$ python -q
>>> import numpy as np
>>> from numpy import linalg as LA
>>> np.set_printoptions(precision=1, suppress=True, linewidth=120)
>>> m1 = np.loadtxt("dump.csv", delimiter=",")
>>> print(m1)
[[ 0.1  0.3 -1.4  1.6]
 [-0.4  0.4 -2.   2.6]
 [-0.1  0.1 -1.4  1.5]
 [-0.1  0.  -0.1  0. ]
 [-0.3  0.3 -2.1  2.3]
 [-0.2  0.2 -0.7  0.8]
 [-0.3  0.1 -2.   2.4]
 [-0.1  0.3 -1.3  1.7]
 [-0.2  0.3 -2.2  2.4]
 [-0.3  0.4 -2.1  2.2]
 [-0.3  0.3 -1.6  1.6]
 [-0.1  0.   0.2  0. ]
 [-0.1  0.3 -0.7  0.8]
 [ 0.   0.   0.3 -0.2]
 [-0.1  0.2 -1.4  1.5]
 [-0.1  0.   0.   0. ]
 [ 0.   0.  -1.4  1.6]
 [-0.1  0.1 -0.8  0.9]
 [ 0.   0.   0.1  0.1]
 [-0.4  0.4 -2.2  2.2]
 [-0.2  0.2 -2.2  2.4]]
>>> vec = np.array([-3, -1, -1, 0])
>>> rhs = m1 @ vec
>>> print(np.round(LA.lstsq(m1, rhs)[0], 1) + 0)
[-3. -1. -1.  0.]
>>> try:
...     LA.solve(m1, rhs)
... except LA.LinAlgError as e:
...     print(repr(e))
... 
LinAlgError('Last 2 dimensions of the array must be square')
>>> rng = np.random.default_rng(505745)
>>> rhs = rhs + 0.1 * rng.normal(size=21)
>>> print(rhs.round(1) + 0)
[ 0.8  2.7  1.5  0.4  2.6  1.1  3.   1.2  2.5  2.6  2.1  0.   0.6 -0.3  1.6  0.4  1.4  0.9 -0.1  2.7  2.4]
>>> beta, *_ = LA.lstsq(m1, rhs)
>>> print(round(LA.norm(rhs - m1 @ beta), 1))
0.4
>>> Y = np.c_[m1[:, :3] @ np.array([[3, -2, -1], [-1, -1, -3], [-1, -1, 0]]), np.array([1, -2, -1, 2, 1, 1, -2, 1, 1, 0, -1, 1, 2, 2, -1, 2, 1, 0, 1, 0, 0])]
>>> print(Y.round(1) + 0)
[[ 1.4  0.9 -1.   1. ]
 [ 0.4  2.4 -0.8 -2. ]
 [ 1.   1.5 -0.2 -1. ]
 [-0.2  0.3  0.1  2. ]
 [ 0.9  2.4 -0.6  1. ]
 [-0.1  0.9 -0.4  1. ]
 [ 1.   2.5  0.  -2. ]
 [ 0.7  1.2 -0.8  1. ]
 [ 1.3  2.3 -0.7  1. ]
 [ 0.8  2.3 -0.9  0. ]
 [ 0.4  1.9 -0.6 -1. ]
 [-0.5  0.   0.1  1. ]
 [ 0.1  0.6 -0.8  2. ]
 [-0.3 -0.3  0.   2. ]
 [ 0.9  1.4 -0.5 -1. ]
 [-0.3  0.2  0.1  2. ]
 [ 1.4  1.4  0.   1. ]
 [ 0.4  0.9 -0.2  0. ]
 [-0.1 -0.1  0.   1. ]
 [ 0.6  2.6 -0.8  0. ]
 [ 1.4  2.4 -0.4  0. ]]
>>> print(LA.norm(LA.qr(m1)[0].T @ Y, axis=0) ** 2 / ((Y ** 2).sum(axis=0) + 1e-12))
[1.  1.  1.  0.1]
>>> print(LA.matrix_rank(Y))
4
